>>> import numpy as np
>>> np.set_printoptions(precision=3, suppress=True, linewidth=160, floatmode="fixed")
>>> def rnd(a):
...     return np.round(a, 3) + 0
... 
>>> M = np.load("w.npy")
>>> M
array([[ 3, -2,  0, -3],
       [ 0,  2, -3, -1],
       [ 0, -2, -1,  2],
       [ 0, -2,  2, -1]])
>>> rnd(np.linalg.norm(M, "nuc"))
np.float64(13.153)
>>> rnd(np.linalg.norm(M[3] - M[2]))
np.float64(4.243)
>>> M[3] @ M[2]
np.int64(0)
>>> rnd(np.linalg.norm(M[3], 1)), rnd(np.linalg.norm(M[3], np.inf))
(np.float64(5.0), np.float64(2.0))
>>> np.linalg.norm(M, axis=1).argmax()
np.int64(0)
>>> rnd(np.linalg.norm(M) ** 2 / np.linalg.norm(M, 2) ** 2)
np.float64(1.995)
>>> rnd(np.linalg.norm(M, axis=1))
array([4.690, 3.742, 3.000, 3.000])
>>> hat = np.triu(np.array([[1, 1, 0, 0], [0, 0, 1, 0], [0, 1, 2, 1], [0, 0, 1, 3]]), 1) + np.eye(4)
>>> other = hat @ M @ np.linalg.inv(hat)
>>> np.linalg.matrix_rank(other)
np.int64(4)
>>> hat @ M - M @ hat
array([[ 0.000, -1.000, -1.000, -1.000],
       [ 0.000, -2.000, -3.000,  5.000],
       [ 0.000, -2.000,  4.000,  0.000],
       [ 0.000,  0.000,  2.000, -2.000]])
>>> other
array([[ 3.000, -3.000,  0.000, -4.000],
       [ 0.000,  0.000, -4.000,  5.000],
       [ 0.000, -4.000,  5.000, -4.000],
       [ 0.000, -2.000,  4.000, -5.000]])
>>> rnd(np.poly(other))
array([  1.000,  -3.000, -15.000,  27.000,  54.000])
>>> other = np.array([[-1, 0], [-2, 3]])
>>> basis = np.kron(other, M)
>>> np.linalg.matrix_rank(basis)
np.int64(8)
>>> basis
array([[-3,  2,  0,  3,  0,  0,  0,  0],
       [ 0, -2,  3,  1,  0,  0,  0,  0],
       [ 0,  2,  1, -2,  0,  0,  0,  0],
       [ 0,  2, -2,  1,  0,  0,  0,  0],
       [-6,  4,  0,  6,  9, -6,  0, -9],
       [ 0, -4,  6,  2,  0,  6, -9, -3],
       [ 0,  4,  2, -4,  0, -6, -3,  6],
       [ 0,  4, -4,  2,  0, -6,  6, -3]])
>>> evals, evecs = np.linalg.eig(M)
>>> rnd(np.sort(np.linalg.eigvals(np.linalg.inv(M))))
array([-0.729, -0.333,  0.229,  0.333])
>>> rnd(np.sort(np.linalg.eigvals(M @ M)))
array([ 1.883,  9.000,  9.000, 19.117])
>>> rnd(np.prod(evals))
np.float64(54.0)
>>> f = np.array([-3, 3, 2, -3])
>>> other = M + np.outer(f, np.eye(4)[3])
>>> other
array([[ 3.000, -2.000,  0.000, -6.000],
       [ 0.000,  2.000, -3.000,  2.000],
       [ 0.000, -2.000, -1.000,  4.000],
       [ 0.000, -2.000,  2.000, -4.000]])
>>> rnd(np.linalg.det(other) / np.linalg.det(M)), rnd(1 + np.linalg.solve(M, f)[3])
(np.float64(1.556), np.float64(1.556))
>>> np.linalg.matrix_rank(other - M)
np.int64(1)
>>> m1 = np.tril(np.array([[-2, -1, 2], [-2, 2, 1], [3, -2, 0]]), -1) + np.eye(3, dtype=int)
>>> m1
array([[ 1,  0,  0],
       [-2,  1,  0],
       [ 3, -2,  1]])
>>> t3 = np.stack([m1, 4 * m1, m1[::-1]])
>>> np.linalg.matrix_rank(t3.reshape(3, -1))
np.int64(2)
>>> np.linalg.matrix_rank(t3)
array([3, 3, 3])
>>> rnd(np.linalg.det(t3))
array([ 1.000, 64.000, -1.000])
>>> np.einsum("bij,cij->bc", t3, t3)
array([[ 20,  80,  11],
       [ 80, 320,  44],
       [ 11,  44,  20]])
>>> t3.sum(axis=0)
array([[  8,  -2,   1],
       [-12,   6,   0],
       [ 16, -10,   5]])
